$ ipython --no-banner

In [1]: import numpy as np

In [2]: from numpy import linalg as LA

In [3]: np.set_printoptions(suppress=True, linewidth=160)

In [4]: X = np.load("run6.npy")

In [5]: X.round(2)
Out[5]: 
array([[-0.71,  0.  , -0.71,  0.  ],
       [ 0.  ,  1.  ,  0.  ,  0.  ],
       [ 0.71,  0.  , -0.71,  0.  ],
       [ 0.  ,  0.  ,  0.  ,  1.  ]])

In [6]: # splits into 3 blocks

In [7]: left, s, Vt = LA.svd(X, full_matrices=False)

In [8]: np.allclose(left * s @ Vt, X)
Out[8]: True

In [9]: np.round(left.T @ X @ Vt.T, 2) + 0
Out[9]: 
array([[1., 0., 0., 0.],
       [0., 1., 0., 0.],
       [0., 0., 1., 0.],
       [0., 0., 0., 1.]])

In [10]: s
Out[10]: array([1., 1., 1., 1.])

In [11]: Vt @ Vt.T
Out[11]: 
array([[1., 0., 0., 0.],
       [0., 1., 0., 0.],
       [0., 0., 1., 0.],
       [0., 0., 0., 1.]])

In [12]: np.round(left.T @ left, 2) + 0
Out[12]: 
array([[1., 0., 0., 0.],
       [0., 1., 0., 0.],
       [0., 0., 1., 0.],
       [0., 0., 0., 1.]])

In [13]: (s > 1e-8).sum()
Out[13]: np.int64(4)

In [14]: np.cumsum(s ** 2) / np.sum(s ** 2)
Out[14]: array([0.25, 0.5 , 0.75, 1.  ])

In [15]: (LA.matrix_power((X != 0) + (X.T != 0) + np.eye(4), 4) > 0).astype(int)
Out[15]: 
array([[1, 0, 1, 0],
       [0, 1, 0, 0],
       [1, 0, 1, 0],
       [0, 0, 0, 1]])

In [16]: np.round(np.sort(LA.eigvals(X).real), 2)
Out[16]: array([-0.71, -0.71,  1.  ,  1.  ])

In [17]: np.flatnonzero(LA.matrix_power((X != 0) + (X.T != 0) + np.eye(4), 4)[2])
Out[17]: array([0, 2])

In [18]: other = X / LA.norm(X, axis=1, keepdims=True)

In [19]: cov = other @ other.T

In [20]: np.round(LA.norm(other, axis=1), 2)
Out[20]: array([1., 1., 1., 1.])

In [21]: np.argwhere(np.triu(np.abs(cov) > 0.95, 1))
Out[21]: array([], shape=(0, 2), dtype=int64)

In [22]: x = np.array([2, 0, 2, 3])

In [23]: np.round(np.abs(LA.eigvals(X)), 2)
Out[23]: array([1., 1., 1., 1.])

In [24]: round(LA.norm(x), 2), round(float(LA.norm(X @ x)), 2)
Out[24]: (np.float64(4.12), 4.12)

In [25]: E = np.array([[5.0, 1.0, 1.0, 1.0, 1.0],
    ...:     [1.0, 5.0, 1.0, 1.0, 1.0],
    ...:     [1.0, 1.0, 5.0, 1.0, 1.0],
    ...:     [1.0, 1.0, 1.0, 5.0, 1.0],
    ...:     [1.0, 1.0, 1.0, 1.0, 5.0]])

In [26]: low = LA.cholesky(E)

In [27]: LA.eigvalsh(E).min() > 0
Out[27]: np.True_

In [28]: np.round(low @ low.T, 2)
Out[28]: 
array([[5., 1., 1., 1., 1.],
       [1., 5., 1., 1., 1.],
       [1., 1., 5., 1., 1.],
       [1., 1., 1., 5., 1.],
       [1., 1., 1., 1., 5.]])

In [29]: low.round(2)
Out[29]: 
array([[2.24, 0.  , 0.  , 0.  , 0.  ],
       [0.45, 2.19, 0.  , 0.  , 0.  ],
       [0.45, 0.37, 2.16, 0.  , 0.  ],
       [0.45, 0.37, 0.31, 2.14, 0.  ],
       [0.45, 0.37, 0.31, 0.27, 2.12]])

In [30]: E / np.sqrt(np.outer(np.diag(E), np.diag(E)))
Out[30]: 
array([[1. , 0.2, 0.2, 0.2, 0.2],
       [0.2, 1. , 0.2, 0.2, 0.2],
       [0.2, 0.2, 1. , 0.2, 0.2],
       [0.2, 0.2, 0.2, 1. , 0.2],
       [0.2, 0.2, 0.2, 0.2, 1. ]])

In [31]: f = np.array([-1, -1, 2, 2])

In [32]: rng = np.random.default_rng(15)

In [33]: J = np.outer(rng.normal(size=12), f) + 0.1 * rng.normal(size=(12, 4))

In [34]: J.round(2)
Out[34]: 
array([[ 1.45,  1.45, -2.83, -2.72],
       [ 0.99,  1.1 , -1.81, -1.89],
       [-0.55, -0.55,  0.81,  0.86],
       [ 0.67,  0.46, -1.04, -1.13],
       [-0.57, -0.75,  1.13,  0.98],
       [-0.81, -0.76,  1.65,  1.48],
       [ 1.6 ,  1.52, -2.84, -2.95],
       [-1.18, -1.18,  2.01,  2.05],
       [ 0.53,  0.78, -1.16, -1.09],
       [-2.  , -2.2 ,  4.29,  4.23],
       [-0.86, -0.66,  1.56,  1.56],
       [ 0.64,  0.4 , -1.1 , -1.13]])

In [35]: Ac = (J - J.mean(axis=0)) / J.std(axis=0)

In [36]: np.round(Ac.std(axis=0), 2)
Out[36]: array([1., 1., 1., 1.])

In [37]: c = LA.lstsq(np.delete(Ac, 2, axis=1), Ac[:, 2])[0]

In [38]: np.abs(c).argmax()
Out[38]: np.int64(2)

In [39]: np.round(1 - np.var(Ac[:, 2] - np.delete(Ac, 2, axis=1) @ c), 2)
Out[39]: np.float64(1.0)

In [40]: x = np.array([-9, 9, 0, -2])

In [41]: target = J @ x

In [42]: c, lr = np.zeros(4), 1 / LA.norm(J, 2) ** 2

In [43]: for i in range(15):
    ...:     c -= lr * J.T @ (J @ c - target)
    ...:     if i % 5 == 0: print(i, round(LA.norm(J @ c - target), 2))
    ...: 
0 4.72
5 4.69
10 4.66

In [44]: c.round(2)
Out[44]: array([ 0.31,  0.61, -0.83, -0.76])

In [45]: cov = J.T @ J

In [46]: round(np.trace(cov), 2), round(float((J ** 2).sum()), 2)
Out[46]: (np.float64(133.3), 133.3)

In [47]: np.allclose(cov, cov.T)
Out[47]: True

In [48]: cov.round(2)
Out[48]: 
array([[ 14.18,  14.31, -27.16, -27.05],
       [ 14.31,  14.73, -27.63, -27.45],
       [-27.16, -27.63,  52.49,  52.14],
       [-27.05, -27.45,  52.14,  51.89]])

In [49]: np.round(np.diag(cov), 2)
Out[49]: array([14.18, 14.73, 52.49, 51.89])

In [50]: (J @ J.T).shape
Out[50]: (12, 12)

In [51]: Q, evecs = LA.qr(J[:, :1])[0], LA.qr(J[:, 1:])[0]

In [52]: s = LA.svd(Q.T @ evecs, compute_uv=False)

In [53]: s.round(2)
Out[53]: array([1.])
